In [1]: import numpy as np

In [2]: import numpy.linalg as la

In [3]: np.set_printoptions(precision=2, suppress=True, linewidth=140)

In [4]: def rd(a):
   ...:     return np.round(a, 2) + 0
   ...: 

In [5]: W0 = np.load("test11.npy")

In [6]: W0
Out[6]: 
array([[-10,  -6,   4,  -2],
       [-15,  -9,   6,  -3],
       [ -5,  -3,   2,  -1]])

In [7]: # rows and columns are dependent

In [8]: rank = la.matrix_rank(W0)

In [9]: rank
Out[9]: np.int64(1)

In [10]: ns = la.svd(W0)[2][rank:].T

In [11]: [int(la.matrix_rank(np.delete(W0, i, axis=0))) for i in range(3)]
Out[11]: [1, 1, 1]

In [12]: la.matrix_rank(W0.T @ W0), la.matrix_rank(W0 @ W0.T)
Out[12]: (np.int64(1), np.int64(1))

In [13]: ns.shape
Out[13]: (4, 3)

In [14]: [int(la.matrix_rank(W0[:, :j + 1])) for j in range(4)]
Out[14]: [1, 1, 1, 1]

In [15]: rd(ns @ ns.T)
Out[15]: 
array([[ 0.36, -0.38,  0.26, -0.13],
       [-0.38,  0.77,  0.15, -0.08],
       [ 0.26,  0.15,  0.9 ,  0.05],
       [-0.13, -0.08,  0.05,  0.97]])

In [16]: np.allclose(W0[:-1].T @ la.lstsq(W0[:-1].T, W0[-1])[0], W0[-1])
Out[16]: True

In [17]: rd(np.trace(la.pinv(W0) @ W0))
Out[17]: np.float64(1.0)

In [18]: np.unique(W0.round(6), axis=0).shape
Out[18]: (3, 4)

In [19]: np.abs(np.diag(la.qr(W0)[1])) > 1e-9
Out[19]: array([ True, False, False])

In [20]: f = np.array([-5, 4, 3])

In [21]: np.convolve(W0[2], f)
Out[21]: array([ 25,  -5, -37,   4,   2,  -3])

In [22]: np.array([np.convolve(row, f, "same") for row in W0])
Out[22]: 
array([[ -10,  -74,    8,    4],
       [ -15, -111,   12,    6],
       [  -5,  -37,    4,    2]])

In [23]: np.polyval(f, W0[2])
Out[23]: array([-142,  -54,   -9,   -6])

In [24]: theta = np.radians(15)

In [25]: R = np.eye(4)

In [26]: R[1, 1] = R[0, 0] = np.cos(theta)

In [27]: R[1, 0], R[0, 1] = -np.sin(theta), np.sin(theta)

In [28]: rd(R)
Out[28]: 
array([[ 0.97,  0.26,  0.  ,  0.  ],
       [-0.26,  0.97,  0.  ,  0.  ],
       [ 0.  ,  0.  ,  1.  ,  0.  ],
       [ 0.  ,  0.  ,  0.  ,  1.  ]])

In [29]: Y = W0 @ R.T

In [30]: np.allclose(W0 @ W0.T, Y @ Y.T)
Out[30]: True

In [31]: rd(np.abs(Y - W0).max(axis=0))
Out[31]: array([1.82, 4.19, 0.  , 0.  ])

In [32]: rd(la.svd(W0, compute_uv=False)), rd(la.svd(Y, compute_uv=False))
Out[32]: (array([23.37,  0.  ,  0.  ]), array([23.37,  0.  ,  0.  ]))

In [33]: np.argsort(-la.norm(W0, axis=0).round(6), kind="stable")[:3]
Out[33]: array([0, 1, 2])

In [34]: rd(la.norm(W0, 2) / la.norm(W0))
Out[34]: np.float64(1.0)

In [35]: la.cond(W0) > 100
Out[35]: np.True_

In [36]: la.matrix_rank(W0, rtol=0.1)
Out[36]: np.int64(1)

In [37]: feats = np.load("out2.npy")

In [38]: feats
Out[38]: 
array([[ 0,  4,  0, -6],
       [ 2,  0, -3,  0],
       [ 0, -2,  0,  2],
       [-1,  0,  1,  0]])

In [39]: q, R = la.qr(feats)

In [40]: rd(abs(R[0, 0])), rd(la.norm(feats[:, 0]))
Out[40]: (np.float64(2.24), np.float64(2.24))

In [41]: rd(np.abs(np.diag(R)))
Out[41]: array([2.24, 4.47, 0.45, 0.89])

In [42]: rd(q @ R)
Out[42]: 
array([[ 0.,  4.,  0., -6.],
       [ 2.,  0., -3.,  0.],
       [ 0., -2.,  0.,  2.],
       [-1.,  0.,  1.,  0.]])

In [43]: rd(R)
Out[43]: 
array([[-2.24,  0.  ,  3.13,  0.  ],
       [ 0.  ,  4.47,  0.  , -6.26],
       [ 0.  ,  0.  , -0.45,  0.  ],
       [ 0.  ,  0.  ,  0.  , -0.89]])

In [44]: vals, vecs = la.eig(feats)

In [45]: rd(np.prod(vals))
Out[45]: np.float64(4.0)

In [46]: rd(np.sort(la.eigvals(feats.T)))
Out[46]: array([-4.67, -0.43,  0.43,  4.67])

In [47]: left, s, Vt = la.svd(feats, full_matrices=False)

In [48]: (s > 1e-8).sum()
Out[48]: np.int64(4)

In [49]: np.abs(left[:, 0]).round(6).argmax()
Out[49]: np.int64(0)

In [50]: left.shape, s.shape, Vt.shape
Out[50]: ((4, 4), (4,), (4, 4))

In [51]: rd(Vt @ Vt.T)
Out[51]: 
array([[1., 0., 0., 0.],
       [0., 1., 0., 0.],
       [0., 0., 1., 0.],
       [0., 0., 0., 1.]])

In [52]: rd(la.norm(feats))
Out[52]: np.float64(8.66)

In [53]: feats.sum(axis=0)
Out[53]: array([ 1,  2, -2, -4])

In [54]: np.count_nonzero(feats)
Out[54]: np.int64(8)

In [55]: feats.shape
Out[55]: (4, 4)

In [56]: np.abs(feats).max()
Out[56]: np.int64(6)

In [57]: np.unravel_index(np.abs(feats).argmax(), feats.shape)
Out[57]: (np.int64(0), np.int64(3))

In [58]: feats - feats[0]
Out[58]: 
array([[ 0,  0,  0,  0],
       [ 2, -4, -3,  6],
       [ 0, -6,  0,  8],
       [-1, -4,  1,  6]])

In [59]: la.rank(feats)
AttributeError: module 'numpy.linalg' has no attribute 'rank'


In [60]: C2 = feats.T @ feats

In [61]: np.trace(C2), (feats ** 2).sum()
Out[61]: (np.int64(75), np.int64(75))

In [62]: rd(la.eigvalsh(C2)[::-1])
Out[62]: array([59.73, 14.93,  0.27,  0.07])

In [63]: np.diag(C2)
Out[63]: array([ 5, 20, 10, 40])

In [64]: np.allclose(C2, C2.T)
Out[64]: True

In [65]: rd(la.svd(feats, compute_uv=False) ** 2)
Out[65]: array([59.73, 14.93,  0.27,  0.07])

In [66]: (feats @ feats.T).shape
Out[66]: (4, 4)

In [67]: Y = np.array([[1, 1], [1, -1]])

In [68]: rng = np.random.default_rng(63)

In [69]: X = np.kron(Y, np.kron(Y, Y))[rng.permutation(8)][:5]

In [70]: X
Out[70]: 
array([[ 1,  1, -1, -1,  1,  1, -1, -1],
       [ 1, -1, -1,  1,  1, -1, -1,  1],
       [ 1,  1, -1, -1, -1, -1,  1,  1],
       [ 1,  1,  1,  1, -1, -1, -1, -1],
       [ 1, -1, -1,  1, -1,  1,  1, -1]])

In [71]: C2 = X.T @ X

In [72]: np.trace(C2), (X ** 2).sum()
Out[72]: (np.int64(40), np.int64(40))

In [73]: C2
Out[73]: 
array([[ 5,  1, -3,  1, -1, -1, -1, -1],
       [ 1,  5,  1, -3, -1, -1, -1, -1],
       [-3,  1,  5,  1, -1, -1, -1, -1],
       [ 1, -3,  1,  5, -1, -1, -1, -1],
       [-1, -1, -1, -1,  5,  1, -3,  1],
       [-1, -1, -1, -1,  1,  5,  1, -3],
       [-1, -1, -1, -1, -3,  1,  5,  1],
       [-1, -1, -1, -1,  1, -3,  1,  5]])

In [74]: la.matrix_rank(C2)
Out[74]: np.int64(5)

In [75]: np.allclose(C2, C2.T)
Out[75]: True

In [76]: np.diag(C2)
Out[76]: array([5, 5, 5, 5, 5, 5, 5, 5])

In [77]: rd(la.svd(X, compute_uv=False) ** 2)
Out[77]: array([8., 8., 8., 8., 8.])

In [78]: Y = X + rng.integers(-2, 3, (5, 1)) @ rng.integers(-2, 3, (1, 8))

In [79]: Y
Out[79]: 
array([[ 3,  2,  0, -1,  3, -1, -1, -1],
       [-1, -2, -2,  1, -1,  1, -1,  1],
       [ 5,  3,  1, -1,  3, -5,  1,  1],
       [ 3,  2,  2,  1,  1, -3, -1, -1],
       [ 3,  0,  0,  1,  1, -1,  1, -1]])

In [80]: np.abs(Y - X).sum(axis=1)
Out[80]: array([ 8,  8, 16,  8,  8])

In [81]: Y - X
Out[81]: 
array([[ 2,  1,  1,  0,  2, -2,  0,  0],
       [-2, -1, -1,  0, -2,  2,  0,  0],
       [ 4,  2,  2,  0,  4, -4,  0,  0],
       [ 2,  1,  1,  0,  2, -2,  0,  0],
       [ 2,  1,  1,  0,  2, -2,  0,  0]])

In [82]: f = np.array([3, -2])

In [83]: np.convolve(X[2], f)
Out[83]: array([ 3,  1, -5, -1, -1, -1,  5,  1, -2])

In [84]: np.array([np.convolve(row, f, "same") for row in X])
Out[84]: 
array([[ 3,  1, -5, -1,  5,  1, -5, -1],
       [ 3, -5, -1,  5,  1, -5, -1,  5],
       [ 3,  1, -5, -1, -1, -1,  5,  1],
       [ 3,  1,  1,  1, -5, -1, -1, -1],
       [ 3, -5, -1,  5, -5,  5,  1, -5]])

In [85]: X.shape
Out[85]: (5, 8)

In [86]: np.abs(X).max()
Out[86]: np.int64(1)

In [87]: np.diff(X, axis=0)
Out[87]: 
array([[ 0, -2,  0,  2,  0, -2,  0,  2],
       [ 0,  2,  0, -2, -2,  0,  2,  0],
       [ 0,  0,  2,  2,  0,  0, -2, -2],
       [ 0, -2, -2,  0,  0,  2,  2,  0]])

In [88]: X.sum(axis=1)
Out[88]: array([0, 0, 0, 0, 0])

In [89]: rd(la.norm(X))
Out[89]: np.float64(6.32)

In [90]: X.sum(axis=0)
Out[90]: array([ 5,  1, -3,  1, -1, -1, -1, -1])

In [91]: np.zeros(5, 8)
TypeError: Cannot interpret '8' as a data type


In [92]: E = np.load("m.npy")

In [93]: rd(E)
Out[93]: 
array([[ 0.04, -0.04, -0.19],
       [-0.04,  0.04,  0.19],
       [-0.19,  0.19,  0.93]])

In [94]: # projection: eigenvalues are 0 or 1

In [95]: vals, vecs = la.eigh(E)

In [96]: x0 = np.array([0, 2, 0])

In [97]: rd(vecs * np.abs(vals) @ vecs.T)
Out[97]: 
array([[ 0.04, -0.04, -0.19],
       [-0.04,  0.04,  0.19],
       [-0.19,  0.19,  0.93]])

In [98]: A = np.load("data.npy")

In [99]: A
Out[99]: 
array([[0., 5., 1., 2., 0.],
       [5., 0., 0., 0., 0.],
       [1., 0., 0., 0., 0.],
       [2., 0., 0., 0., 0.],
       [0., 0., 0., 0., 0.]])

In [100]: np.argsort(-la.norm(A, axis=0).round(6), kind="stable")[:3]
Out[100]: array([0, 1, 3])

In [101]: la.cond(A) > 100
Out[101]: np.True_

In [102]: la.matrix_rank(A, rtol=0.1)
Out[102]: np.int64(2)

In [103]: f = np.array([-3, -3])

In [104]: np.convolve(A[2], f)
Out[104]: array([-3., -3.,  0.,  0.,  0.,  0.])

In [105]: np.array([np.convolve(row, f, "same") for row in A])
Out[105]: 
array([[  0., -15., -18.,  -9.,  -6.],
       [-15., -15.,   0.,   0.,   0.],
       [ -3.,  -3.,   0.,   0.,   0.],
       [ -6.,  -6.,   0.,   0.,   0.],
       [  0.,   0.,   0.,   0.,   0.]])

In [106]: np.cross(A[2, :3], A[4, :3])
Out[106]: array([0., 0., 0.])

In [107]: np.correlate(A[2], A[4], "full")
Out[107]: array([0., 0., 0., 0., 0., 0., 0., 0., 0.])

In [108]: vals, vecs = la.eigh(A)

In [109]: rd(vecs.T @ vecs)
Out[109]: 
array([[1., 0., 0., 0., 0.],
       [0., 1., 0., 0., 0.],
       [0., 0., 1., 0., 0.],
       [0., 0., 0., 1., 0.],
       [0., 0., 0., 0., 1.]])

In [110]: rd(la.eigvalsh(A @ A))
Out[110]: array([ 0.,  0.,  0., 30., 30.])

In [111]: rd(vecs @ np.diag(vals) @ vecs.T)
Out[111]: 
array([[0., 5., 1., 2., 0.],
       [5., 0., 0., 0., 0.],
       [1., 0., 0., 0., 0.],
       [2., 0., 0., 0., 0.],
       [0., 0., 0., 0., 0.]])

In [112]: rd(la.eigvalsh(A + 2 * np.eye(5)))
Out[112]: array([-3.48,  2.  ,  2.  ,  2.  ,  7.48])

In [113]: rd(np.abs(vecs[:, -1]))
Out[113]: array([0.71, 0.65, 0.13, 0.26, 0.  ])

In [114]: (vals > 1e-8).sum(), (vals < -1e-8).sum()
Out[114]: (np.int64(1), np.int64(1))
